% ipython --no-banner

In [1]: import numpy as np

In [2]: import numpy.linalg as la

In [3]: np.set_printoptions(precision=1, suppress=True, linewidth=200, floatmode="fixed")

In [4]: def tidy(a):
   ...:     return np.round(a, 1) + 0
   ...: 

In [5]: J = np.loadtxt("m.csv", delimiter=",")

In [6]: tidy(J)
Out[6]: 
array([[ 0.1, -0.2, -0.2,  0.2],
       [-0.2,  0.3,  0.3, -0.3],
       [-0.2,  0.3,  0.3, -0.3],
       [ 0.2, -0.3, -0.3,  0.3]])

In [7]: # row 2 repeats row 1

In [8]: U, sig, Vh = la.svd(J)

In [9]: evecs = Vh[:(sig > 1e-8).sum()]

In [10]: rng = np.random.default_rng(37765)

In [11]: x = J[0] + -3 * J[3] + rng.integers(2) * np.eye(4)[3]

In [12]: tidy(x)
Out[12]: array([-0.4,  0.7,  0.7,  0.3])

In [13]: tidy(np.diag(evecs.T @ evecs))
Out[13]: array([0.1, 0.3, 0.3, 0.3])

In [14]: lab = rng.permutation(4)

In [15]: lab
Out[15]: array([2, 0, 1, 3])

In [16]: out = J[lab][:, lab]

In [17]: tidy(out)
Out[17]: 
array([[ 0.3, -0.2,  0.3, -0.3],
       [-0.2,  0.1, -0.2,  0.2],
       [ 0.3, -0.2,  0.3, -0.3],
       [-0.3,  0.2, -0.3,  0.3]])

In [18]: G = J.T @ J

In [19]: la.matrix_rank(G)
Out[19]: np.int64(1)

In [20]: (J @ J.T).shape
Out[20]: (4, 4)

In [21]: tidy(la.svd(J, compute_uv=False) ** 2)
Out[21]: array([1.0, 0.0, 0.0, 0.0])

In [22]: tidy(la.eigvalsh(G)[::-1])
Out[22]: array([1.0, 0.0, 0.0, 0.0])

In [23]: tidy(G)
Out[23]: 
array([[ 0.1, -0.2, -0.2,  0.2],
       [-0.2,  0.3,  0.3, -0.3],
       [-0.2,  0.3,  0.3, -0.3],
       [ 0.2, -0.3, -0.3,  0.3]])

In [24]: x = np.array([-3, 3, -3, 2])

In [25]: tidy(J @ x)
Out[25]: array([ 0.0, -0.1, -0.1,  0.1])

In [26]: np.trace(J)
Out[26]: np.float64(1.0)

In [27]: tidy(J @ J @ x)
Out[27]: array([ 0.0, -0.1, -0.1,  0.1])

In [28]: print(tidy(np.eye(4) - J))
[[ 0.9  0.2  0.2 -0.2]
 [ 0.2  0.7 -0.3  0.3]
 [ 0.2 -0.3  0.7  0.3]
 [-0.2  0.3  0.3  0.7]]

In [29]: tidy(la.eigvalsh(2 * J - np.eye(4)))
Out[29]: array([-1.0, -1.0, -1.0,  1.0])

In [30]: m1 = np.array([[-14, 14, 6, -6],
    ...:     [7, -14, -3, 6],
    ...:     [-18, 18, -10, 10],
    ...:     [9, -18, 5, -10]])

In [31]: m1
Out[31]: 
array([[-14,  14,   6,  -6],
       [  7, -14,  -3,   6],
       [-18,  18, -10,  10],
       [  9, -18,   5, -10]])

In [32]: r0 = np.array([-3, -1, -4, -5])

In [33]: out = m1 + np.outer(r0, np.eye(4)[0])

In [34]: tidy(la.det(out) / la.det(m1)), tidy(1 + la.solve(m1, r0)[0])
Out[34]: (np.float64(1.8), np.float64(1.8))

In [35]: la.matrix_rank(out - m1)
Out[35]: np.int64(1)

In [36]: out
Out[36]: 
array([[-17.0,  14.0,   6.0,  -6.0],
       [  6.0, -14.0,  -3.0,   6.0],
       [-22.0,  18.0, -10.0,  10.0],
       [  4.0, -18.0,   5.0, -10.0]])

In [37]: out = np.array([[-5], [-5]])

In [38]: basis = np.array([[2, 0, -2]])

In [39]: M = out @ basis

In [40]: M
Out[40]: 
array([[-10,   0,  10],
       [-10,   0,  10]])

In [41]: # rows 0 and 1 are equal

In [42]: T = np.stack([M, -2 * M, M[::-1]])

In [43]: la.matrix_rank(T.reshape(3, -1))
Out[43]: np.int64(1)

In [44]: np.einsum("bij,cij->bc", T, T)
Out[44]: 
array([[ 400, -800,  400],
       [-800, 1600, -800],
       [ 400, -800,  400]])

In [45]: T.sum(axis=0)
Out[45]: 
array([[0, 0, 0],
       [0, 0, 0]])

In [46]: print(la.lstsq(M[:-1].T, M[-1])[2])
1

In [47]: tidy(np.trace(la.pinv(M) @ M))
Out[47]: np.float64(1.0)

In [48]: np.allclose(M[:-1].T @ la.lstsq(M[:-1].T, M[-1])[0], M[-1])
Out[48]: True

In [49]: U, sig, Vh = la.svd(M)

In [50]: evecs = Vh[:(sig > 1e-8).sum()]

In [51]: x = M[1] + 4 * M[0] + rng.integers(2) * np.eye(3)[0]

In [52]: print(x)
[-49.0   0.0  50.0]

In [53]: tidy(np.diag(evecs.T @ evecs))
Out[53]: array([0.5, 0.0, 0.5])

In [54]: tidy(evecs.T @ evecs)
Out[54]: 
array([[ 0.5,  0.0, -0.5],
       [ 0.0,  0.0,  0.0],
       [-0.5,  0.0,  0.5]])

In [55]: la.matrix_rank(np.vstack([M, x]))
Out[55]: np.int64(2)
